$ python -q
>>> import numpy as np
>>> np.set_printoptions(suppress=True, linewidth=200)
>>> rnd = lambda a: np.round(a, 3) + 0
>>> C = np.array([[0, 1, 0, 3, 3, -2], [2, -1, 2, 3, 0, 3], [2, -2, 1, 1, 1, 3]])
>>> rng = np.random.default_rng(977)
>>> mat = rng.normal(size=(11, 3)) @ C + np.array([-2, -1, 2, -2, 0, -2])
>>> rnd(mat)
array([[-3.319,  1.647,  0.955,  1.709,  4.864, -7.405],
       [-3.378,  2.577,  1.785,  3.431,  4.007, -7.515],
       [-0.589,  0.113,  3.059,  5.924,  6.864, -4.225],
       [-1.379, -2.33 ,  1.015, -2.522,  3.363, -2.241],
       [-0.684, -3.086,  3.224, -4.218, -3.916,  2.646],
       [-0.787, -0.924,  3.154,  1.928,  2.287, -1.665],
       [-5.43 ,  1.417,  0.203, -6.672, -4.427, -5.282],
       [-3.096,  0.165,  0.438, -1.328,  3.715, -5.811],
       [-2.212,  0.449,  2.464,  1.036,  1.326, -3.652],
       [-2.296, -1.317,  1.681, -3.815, -1.3  , -1.561],
       [-3.188,  0.248,  2.056, -3.063, -3.013, -2.602]])
>>> # looks like rank 4
>>> np.argsort(-np.linalg.norm(mat, axis=0).round(6), kind="stable")[:3]
array([5, 4, 3])
>>> np.linalg.matrix_rank(mat, rtol=0.1)
np.int64(4)
>>> np.linalg.cond(mat) > 100
np.True_
>>> feats = np.load("run3.npy")
>>> feats
array([[ 1,  0,  0,  0,  0],
       [-1,  1,  0,  0,  0],
       [ 9,  1,  1,  0,  0],
       [-6, -4,  2,  1,  0],
       [ 6,  0,  4,  9,  1]])
>>> U, s, vt = np.linalg.svd(feats, full_matrices=False)
>>> np.allclose(U * s @ vt, feats)
True
>>> rnd(s / s[0])
array([1.   , 0.635, 0.218, 0.048, 0.   ])
>>> rnd(U.T @ U)
array([[1., 0., 0., 0., 0.],
       [0., 1., 0., 0., 0.],
       [0., 0., 1., 0., 0.],
       [0., 0., 0., 1., 0.],
       [0., 0., 0., 0., 1.]])
>>> print(rnd(np.cumsum(s ** 2) / np.sum(s ** 2)))
[0.688 0.966 0.998 1.    1.   ]
>>> rnd(vt @ vt.T)
array([[1., 0., 0., 0., 0.],
       [0., 1., 0., 0., 0.],
       [0., 0., 1., 0., 0.],
       [0., 0., 0., 1., 0.],
       [0., 0., 0., 0., 1.]])
